% ipython --no-banner

In [1]: import numpy as np

In [2]: from numpy import linalg as LA

In [3]: np.set_printoptions(precision=3, suppress=True, linewidth=100)

In [4]: tidy = lambda a: np.round(a, 3) + 0

In [5]: J = np.array([[-1, -1, 2, 0], [-2, 0, 0, 0], [-1, 1, 2, 0], [0, 0, 0, -2]])

In [6]: J
Out[6]: 
array([[-1, -1,  2,  0],
       [-2,  0,  0,  0],
       [-1,  1,  2,  0],
       [ 0,  0,  0, -2]])

In [7]: rng = np.random.default_rng(69)

In [8]: labels = rng.permutation(4)

In [9]: labels
Out[9]: array([0, 1, 3, 2])

In [10]: other = J[labels][:, labels]

In [11]: np.allclose(other, J)
Out[11]: False

In [12]: print(other)
[[-1 -1  0  2]
 [-2  0  0  0]
 [ 0  0 -2  0]
 [-1  1  0  2]]

In [13]: np.diag(other)
Out[13]: array([-1,  0, -2,  2])

In [14]: G = J.T @ J

In [15]: np.allclose(G, G.T)
Out[15]: True

In [16]: tidy(LA.eigvalsh(G)[::-1])
Out[16]: array([11.123,  4.   ,  2.877,  2.   ])

In [17]: J @ J
Out[17]: 
array([[ 1,  3,  2,  0],
       [ 2,  2, -4,  0],
       [-3,  3,  2,  0],
       [ 0,  0,  0,  4]])

In [18]: print(np.allclose(J @ J.T, J.T @ J))
False

In [19]: assert J == J.T
ValueError: The truth value of an array with more than one element is ambiguous. Use a.any() or a.all()


In [20]: tidy(LA.det(J))
Out[20]: np.float64(16.0)

In [21]: tidy(np.sort(np.abs(LA.eigvals(J))))
Out[21]: array([2., 2., 2., 2.])

In [22]: vec = np.array([3, 4, 8, 3])

In [23]: h = np.maximum(J @ vec, 0)

In [24]: np.maximum(J @ (3 * vec), 0)
Out[24]: array([27,  0, 51,  0])

In [25]: J.T @ h
Out[25]: array([-26,   8,  52,   0])

In [26]: h
Out[26]: array([ 9,  0, 17,  0])

In [27]: vec = np.array([-5, 0, -7, -5])

In [28]: J @ np.eye(4)[0]
Out[28]: array([-1., -2., -1.,  0.])

In [29]: (J @ vec).argmax()
Out[29]: np.int64(1)

In [30]: J @ np.ones(4)
Out[30]: array([ 0., -2.,  2., -2.])

In [31]: J * vec
Out[31]: 
array([[  5,   0, -14,   0],
       [ 10,   0,   0,   0],
       [  5,   0, -14,   0],
       [  0,   0,   0,  10]])

In [32]: np.sign((J @ vec).round(6))
Out[32]: array([-1,  1, -1,  1])

In [33]: data = np.load("x.npy")

In [34]: data
Out[34]: 
array([[  0, -15,  21, -15],
       [  0, -10,  14, -10],
       [  0,   0,   0,   0]])

In [35]: print(tidy(LA.norm(data[0], 1)), tidy(LA.norm(data[0], np.inf)))
51.0 21.0

In [36]: print(LA.norm(data, axis=1).argmax())
0

In [37]: print(data[0] @ data[2])
0

In [38]: vec = np.array([-5, 0, 5, -3])

In [39]: data @ (2 * vec)
Out[39]: array([300, 200,   0])

In [40]: data * vec
Out[40]: 
array([[  0,   0, 105,  45],
       [  0,   0,  70,  30],
       [  0,   0,   0,   0]])

In [41]: data @ np.ones(4)
Out[41]: array([-9., -6.,  0.])

In [42]: (data @ vec).argmax()
Out[42]: np.int64(0)

In [43]: np.einsum("ij,j->i", data, vec)
Out[43]: array([150, 100,   0])

In [44]: data @ vec
Out[44]: array([150, 100,   0])

In [45]: other = np.array([[0], [2], [3], [2]])

In [46]: C = np.array([[-2, 2, 1, 2]])

In [47]: W0 = other @ C + 0.3 * rng.normal(size=(4, 4))

In [48]: print(tidy(W0))
[[ 0.799 -0.298 -0.478  0.313]
 [-3.707  3.836  1.976  3.897]
 [-5.837  5.872  3.213  6.213]
 [-4.049  3.88   2.333  4.141]]

In [49]: W = np.array([[2, 3], [-1, 2], [2, -3], [3, -3]])

In [50]: coef = np.array([-6, -4])

In [51]: H = np.maximum(W0 @ W + coef, 0)

In [52]: (H > 0).astype(int)
Out[52]: 
array([[0, 0],
       [0, 0],
       [1, 0],
       [0, 0]])

In [53]: LA.matrix_rank(H)
Out[53]: np.int64(1)

In [54]: tidy(H)
Out[54]: 
array([[0.  , 0.  ],
       [0.  , 0.  ],
       [1.52, 0.  ],
       [0.  , 0.  ]])

In [55]: C = np.array([[1, -3], [-3, 5]])

In [56]: print((H @ C).round(6).argmax(axis=1))
[0 0 0 0]

In [57]: G = W0.T @ W0

In [58]: tidy(np.trace(G)), tidy((W0 ** 2).sum())
Out[58]: (np.float64(220.106), np.float64(220.106))

In [59]: (W0 @ W0.T).shape
Out[59]: (4, 4)

In [60]: print(tidy(np.diag(G)))
[64.843 64.332 19.897 71.034]

In [61]: LA.matrix_rank(G)
Out[61]: np.int64(4)

In [62]: print(np.allclose(G, G.T))
True

In [63]: tidy(LA.eigvalsh(G)[::-1])
Out[63]: array([219.309,   0.759,   0.038,   0.   ])

In [64]: LA.matrix_rank(W0, rtol=0.1)
Out[64]: np.int64(1)

In [65]: tidy(LA.norm(W0, 2) / LA.norm(W0))
Out[65]: np.float64(0.998)

In [66]: np.allclose(W0 @ W0.T, W0.T @ W0)
Out[66]: False

In [67]: print(tidy(np.sort(np.abs(LA.eigvals(W0)))))
[ 0.043  0.131  0.488 11.413]

In [68]: W0.inv()
AttributeError: 'numpy.ndarray' object has no attribute 'inv'


In [69]: tidy(LA.det(W0))
Out[69]: np.float64(-0.031)

In [70]: def softmax(z):
    ...:     e = np.exp(z - z.max(axis=-1, keepdims=True))
    ...:     return e / e.sum(axis=-1, keepdims=True)
    ...: 

In [71]: tidy(softmax(W0[3] + 5))
Out[71]: array([0.   , 0.398, 0.085, 0.517])

In [72]: scores = W0 @ W0.T / np.sqrt(4)

In [73]: tidy(softmax(scores + np.triu(np.full(scores.shape, -np.inf), 1)))
Out[73]: 
array([[1., 0., 0., 0.],
       [0., 1., 0., 0.],
       [0., 0., 1., 0.],
       [0., 0., 1., 0.]])

In [74]: print(tidy(softmax(scores)))
[[0.842 0.073 0.025 0.061]
 [0.    0.    1.    0.   ]
 [0.    0.    1.    0.   ]
 [0.    0.    1.    0.   ]]

In [75]: tidy(softmax(scores)[3] @ W0)
Out[75]: array([-5.837,  5.872,  3.213,  6.213])

In [76]: M = np.load("sample17.npy")

In [77]: M
Out[77]: 
array([[-6, -6],
       [ 0,  0],
       [ 0,  0],
       [ 0,  0]])

In [78]: tidy(np.trace(LA.pinv(M) @ M))
Out[78]: np.float64(1.0)

In [79]: np.allclose(M[:-1].T @ LA.lstsq(M[:-1].T, M[-1])[0], M[-1])
Out[79]: True

In [80]: print(LA.lstsq(M[:-1].T, M[-1])[2])
1

In [81]: tidy(M @ LA.pinv(M) @ M)
Out[81]: 
array([[-6., -6.],
       [ 0.,  0.],
       [ 0.,  0.],
       [ 0.,  0.]])

In [82]: print(np.abs(np.diag(LA.qr(M)[1])) > 1e-9)
[ True False]

In [83]: arr = np.array([[2, 7, 6, 8], [0, 7, 0, 4], [8, 6, 7, 9]])

In [84]: arr[:, 2] = 4 * arr[:, 0]

In [85]: arr
Out[85]: 
array([[ 2,  7,  8,  8],
       [ 0,  7,  0,  4],
       [ 8,  6, 32,  9]])

In [86]: tidy(softmax(arr[1]))
Out[86]: array([0.001, 0.951, 0.001, 0.047])

In [87]: print(tidy(softmax(10 * arr[1])))
[0. 1. 0. 0.]

In [88]: scores = arr @ arr.T / np.sqrt(4)

In [89]: softmax(scores).round(6).argmax(axis=1)
Out[89]: array([2, 0, 2])

In [90]: tidy(softmax(scores))
Out[90]: 
array([[0.   , 0.   , 1.   ],
       [0.817, 0.   , 0.182],
       [0.   , 0.   , 1.   ]])

In [91]: vec = np.array([-2, -1, 0, 0])

In [92]: h = np.maximum(arr @ vec, 0)

In [93]: np.flatnonzero(h > 1e-9)
Out[93]: array([], dtype=int64)

In [94]: np.maximum(arr @ vec, 0) - np.maximum(-arr @ vec, 0)
Out[94]: array([-11,  -7, -22])

In [95]: arr * (h > 1e-9)[:, None]
Out[95]: 
array([[0, 0, 0, 0],
       [0, 0, 0, 0],
       [0, 0, 0, 0]])

In [96]: np.maximum(arr @ (3 * vec), 0)
Out[96]: array([0, 0, 0])

In [97]: tidy(np.tanh(arr @ vec))
Out[97]: array([-1., -1., -1.])

In [98]: arr.T @ h
Out[98]: array([0, 0, 0, 0])
